>>> import numpy as np
>>> from numpy import linalg as LA
>>> np.set_printoptions(precision=4, suppress=True, linewidth=140)
>>> m1 = np.loadtxt("arr.csv", delimiter=",")
>>> print(m1)
[[ 1.2312  1.4589  0.1812  1.1585  0.036  -1.9949]
 [-0.3078  2.3154 -0.1875 -1.4389  0.9958  0.6687]
 [-1.7442  1.0257  0.1289  0.4785 -2.1575 -0.0757]
 [ 1.6416  0.6258  0.234   0.9694 -0.8721  2.0392]
 [ 0.6156 -0.1777  2.432  -1.4138 -0.7377 -0.3635]
 [-1.1286  0.1883  1.7165  1.5556  1.431   0.5263]]
>>> A2 = m1 / np.sqrt((m1 ** 2).mean(axis=1, keepdims=True))
>>> print(LA.matrix_rank(m1 - m1.mean(axis=1, keepdims=True)))
5
>>> print(LA.matrix_rank(A2) == LA.matrix_rank(m1))
True
>>> rng = np.random.default_rng(991)
>>> labels = rng.permutation(6)
>>> A2 = m1[:, labels] * rng.choice([-1, 1], 6)
>>> print(A2)
[[ 1.2312 -0.1812 -1.9949 -0.036   1.4589 -1.1585]
 [-0.3078  0.1875  0.6687 -0.9958  2.3154  1.4389]
 [-1.7442 -0.1289 -0.0757  2.1575  1.0257 -0.4785]
 [ 1.6416 -0.234   2.0392  0.8721  0.6258 -0.9694]
 [ 0.6156 -2.432  -0.3635  0.7377 -0.1777  1.4138]
 [-1.1286 -1.7165  0.5263 -1.431   0.1883 -1.5556]]
>>> Uu, _, vt = LA.svd(m1.T @ A2)
>>> print(np.round(LA.lstsq(m1, A2)[0], 4) + 0)
[[ 1.  0.  0.  0.  0.  0.]
 [ 0.  0.  0.  0.  1.  0.]
 [ 0. -1.  0.  0.  0.  0.]
 [ 0.  0.  0.  0.  0. -1.]
 [ 0.  0.  0. -1.  0.  0.]
 [ 0.  0.  1.  0.  0.  0.]]
>>> print(LA.svd(A2, compute_uv=False))
[3. 3. 3. 3. 3. 3.]
>>> labels = rng.permutation(6)
>>> print(labels)
[1 2 4 0 5 3]
>>> A2 = m1[labels][:, labels]
>>> print(np.round(np.trace(A2), 4))
4.4335
>>> print(np.diag(A2))
[ 2.3154  0.1289 -0.7377  1.2312  0.5263  0.9694]
>>> print(np.round(LA.det(A2), 4), round(float(LA.det(m1[labels])), 4))
-729.0 729.0
>>> print(np.allclose(A2, m1))
False
>>> x0 = np.array([3, 0, 2, 2, 0, 0])
>>> print(m1 @ np.ones(6))
[ 2.0709  2.0457 -2.3442  4.6378  0.355   4.289 ]
>>> print(np.sign((m1 @ x0).round(6)))
[ 1. -1. -1.  1.  1.  1.]
>>> print((m1 * x0).sum(axis=1))
[ 6.3729 -4.1761 -4.0177  7.3315  3.8831  3.1584]
>>> print(m1 @ (2 * x0))
[12.7458 -8.3522 -8.0354 14.663   7.7662  6.3168]
>>> print(m1 @ np.eye(6)[2])
[ 0.1812 -0.1875  0.1289  0.234   2.432   1.7165]
>>> u = np.array([-2, 1, -1])
>>> v = np.array([-1, 5, 2, -5, 5, -7, -3])
>>> feats = np.outer(u, v)
>>> print(feats)
[[  2 -10  -4  10 -10  14   6]
 [ -1   5   2  -5   5  -7  -3]
 [  1  -5  -2   5  -5   7   3]]
>>> Uu, sigma, vt = LA.svd(feats)
>>> vecs = vt[:(sigma > 1e-8).sum()]
>>> x0 = feats[2] + 2 * feats[0] + rng.integers(2) * np.eye(7)[1]
>>> print(x0)
[  5. -24. -10.  25. -25.  35.  15.]
>>> print(round(float(LA.norm(x0 - vecs.T @ vecs @ x0)), 4))
0.9049
>>> print(LA.matrix_rank(np.vstack([feats, x0])))
2
>>> print(np.diff(feats, axis=0))
[[ -3  15   6 -15  15 -21  -9]
 [  2 -10  -4  10 -10  14   6]]
>>> print(np.round(LA.norm(feats), 4))
28.775
>>> print(feats.sum(axis=1))
[ 8 -4  4]
>>> print(np.abs(feats).max())
14
>>> print(LA.matrix_rank(feats))
1
>>> A2 = np.array([[-3, -1], [2, 3], [-1, -2], [3, 1], [-4, 3], [4, 5]])
>>> print(LA.matrix_rank(np.vstack([m1, A2.T])))
6
>>> print(np.vstack([m1, A2.T]).shape)
(8, 6)
>>> print(A2.T @ m1.T)
[[ -5.6049   0.1165  16.9176  10.6467  -7.3786   3.0937]
 [ -5.9248  12.5206  -1.8089   8.317  -11.4566   6.7404]]
>>> print(np.einsum("ij,ij->i", m1, m1))
[9. 9. 9. 9. 9. 9.]
>>> print(np.einsum("ij->j", m1))
[ 0.3078  5.4363  4.505   1.3093 -1.3045  0.8002]
>>> M = np.tril(np.array([[1, 2, 1, 0, 1, 3, 2, 2, 0, 3],
...     [2, 0, 1, 3, 2, 2, 2, 3, 2, 1],
...     [0, 1, 2, 2, 0, 1, 1, 3, 2, 1],
...     [1, 3, 2, 0, 3, 1, 1, 1, 1, 3],
...     [1, 1, 1, 0, 1, 0, 1, 1, 2, 0],
...     [3, 3, 2, 2, 3, 1, 0, 0, 3, 2],
...     [3, 3, 0, 1, 3, 3, 3, 0, 1, 3],
...     [0, 3, 0, 2, 0, 2, 2, 2, 3, 1],
...     [1, 2, 0, 0, 0, 3, 0, 3, 1, 3],
...     [2, 3, 0, 1, 0, 0, 0, 1, 3, 3]]), -1) + np.eye(10, dtype=int)
>>> print(M)
[[1 0 0 0 0 0 0 0 0 0]
 [2 1 0 0 0 0 0 0 0 0]
 [0 1 1 0 0 0 0 0 0 0]
 [1 3 2 1 0 0 0 0 0 0]
 [1 1 1 0 1 0 0 0 0 0]
 [3 3 2 2 3 1 0 0 0 0]
 [3 3 0 1 3 3 1 0 0 0]
 [0 3 0 2 0 2 2 1 0 0]
 [1 2 0 0 0 3 0 3 1 0]
 [2 3 0 1 0 0 0 1 3 1]]
>>> u, v = M[7], M[1]
>>> print(u @ u)
22
>>> p = (u @ v) / (u @ u) * u
>>> print(np.outer(u, v))
[[0 0 0 0 0 0 0 0 0 0]
 [6 3 0 0 0 0 0 0 0 0]
 [0 0 0 0 0 0 0 0 0 0]
 [4 2 0 0 0 0 0 0 0 0]
 [0 0 0 0 0 0 0 0 0 0]
 [4 2 0 0 0 0 0 0 0 0]
 [4 2 0 0 0 0 0 0 0 0]
 [2 1 0 0 0 0 0 0 0 0]
 [0 0 0 0 0 0 0 0 0 0]
 [0 0 0 0 0 0 0 0 0 0]]
>>> print(p)
[0.     0.4091 0.     0.2727 0.     0.2727 0.2727 0.1364 0.     0.    ]
>>> Uu, sigma, vt = LA.svd(M)
>>> print(sigma)
[10.7081  4.6757  3.9289  3.2822  2.364   1.5465  1.0076  0.4768  0.2057  0.0043]
>>> A2 = Uu[:, :9] @ np.diag(sigma[:9]) @ vt[:9]
>>> print(round(float(LA.norm(M - A2, 2)), 4), round(sigma[9], 4))
0.0043 0.0043
>>> arr = np.loadtxt("dump.csv", delimiter=",")
>>> print(arr)
[[-0.2229  0.212  -0.9415 -0.1375]
 [ 0.4013 -0.3257 -0.0435 -0.855 ]
 [ 0.8472 -0.0798 -0.2832  0.4424]
 [-0.2675 -0.9179 -0.1774  0.2332]]
>>> A2 = np.array([[0, 2], [0, 0], [2, 1], [0, 3]])
>>> print(np.einsum("ik,kj->ji", arr, A2))
[[-1.883  -0.087  -0.5664 -0.3547]
 [-1.7999 -1.8058  2.7384 -0.0129]]
>>> print(np.einsum("ij->j", arr))
[ 0.758  -1.1115 -1.4456 -0.3169]
>>> print(arr @ A2)
[[-1.883  -1.7999]
 [-0.087  -1.8058]
 [-0.5664  2.7384]
 [-0.3547 -0.0129]]
>>> print(LA.matrix_rank(arr @ A2))
2
>>> A2 = arr / LA.norm(arr, axis=1, keepdims=True)
>>> cov = A2 @ A2.T
>>> print((np.abs(cov) > 0.9).astype(int))
[[1 0 0 0]
 [0 1 0 0]
 [0 0 1 0]
 [0 0 0 1]]
>>> print(cov[1].round(4) + 0)
[0. 1. 0. 0.]
>>> print((cov - 2 * np.eye(4)).round(6).argmax(axis=1))
[1 0 0 0]
>>> print(cov.round(4) + 0)
[[1. 0. 0. 0.]
 [0. 1. 0. 0.]
 [0. 0. 1. 0.]
 [0. 0. 0. 1.]]
>>> print((arr + arr.T) / 2)
[[-0.2229  0.3066 -0.0472 -0.2025]
 [ 0.3066 -0.3257 -0.0616 -0.8865]
 [-0.0472 -0.0616 -0.2832  0.1325]
 [-0.2025 -0.8865  0.1325  0.2332]]
>>> print(np.round(LA.det(arr), 4))
-1.0
>>> print(np.allclose(arr, arr.T))
False
>>> print(np.sort(np.abs(LA.eigvals(arr))))
[1. 1. 1. 1.]
>>> A2 = np.array([[5, 9]])
>>> X = np.block([[np.zeros((1, 1)), A2], [A2.T, np.zeros((2, 2))]])
>>> print(X)
[[0. 5. 9.]
 [5. 0. 0.]
 [9. 0. 0.]]
>>> evals, vecs = LA.eigh(X)
>>> x0 = np.array([0, 1, 4])
>>> print(vecs * np.maximum(evals, 0) @ vecs.T)
[[5.1478 2.5    4.5   ]
 [2.5    1.2141 2.1854]
 [4.5    2.1854 3.9337]]
>>> print((np.sign(vecs[:, -1].round(6)) == np.sign(vecs[0, -1].round(6))).astype(int))
[1 1 1]
>>> mat = np.load("block18.npy")
>>> print(mat)
[[ 1.2  0.7 -0.6]
 [ 0.   0.9 -0.1]
 [ 0.1  0.6  1.2]
 [-2.1  1.1 -0.4]
 [-0.1 -0.3  1.4]
 [ 1.8  1.3  0.6]
 [-2.  -1.  -0.2]
 [-1.6  0.7 -0.4]
 [-0.4 -2.4  1.3]
 [-0.3  1.1 -0.1]
 [-0.8 -0.4  0.4]
 [-1.6 -0.2  0.5]
 [ 1.  -0.3  0.4]
 [ 0.2 -1.5  1.3]
 [ 1.1 -0.1 -0.2]
 [-0.5  0.2  1.5]
 [-0.4  1.   1.2]
 [ 1.1 -1.8 -0.1]
 [-1.2  0.1  0.4]
 [-0.9 -2.4 -1.5]
 [-0.4 -0.2  1.7]
 [ 0.8 -0.3 -0.2]
 [ 0.7 -0.7  0. ]
 [-1.5 -0.2  1. ]
 [ 0.3 -0.1 -0.2]
 [-0.3  1.1  0.3]
 [-0.3 -0.9 -1.7]
 [-0.3  1.7  1.2]
 [ 0.9  0.3  1. ]
 [ 1.9  1.4 -0.6]
 [-0.1  0.4  1. ]
 [-1.   7.5  5.5]
 [-0.5 -0.3  0.5]
 [ 0.9 -0.3 -0.4]]
>>> labels = mat[:, 1] > np.median(mat[:, 1])
>>> u = mat[labels].mean(axis=0) - mat[~labels].mean(axis=0)
>>> print(np.argsort(-np.abs(u).round(6), kind="stable"))
[1 2 0]
>>> print(np.round((((mat - mat.mean(axis=0)) @ u > 0) == labels).mean(), 4))
0.9706
>>> print(((mat - mat.mean(axis=0)) @ u > 0).astype(int))
[1 1 1 1 0 1 0 1 0 1 0 0 0 0 0 1 1 0 0 0 0 0 0 0 0 1 0 1 1 1 1 1 0 0]
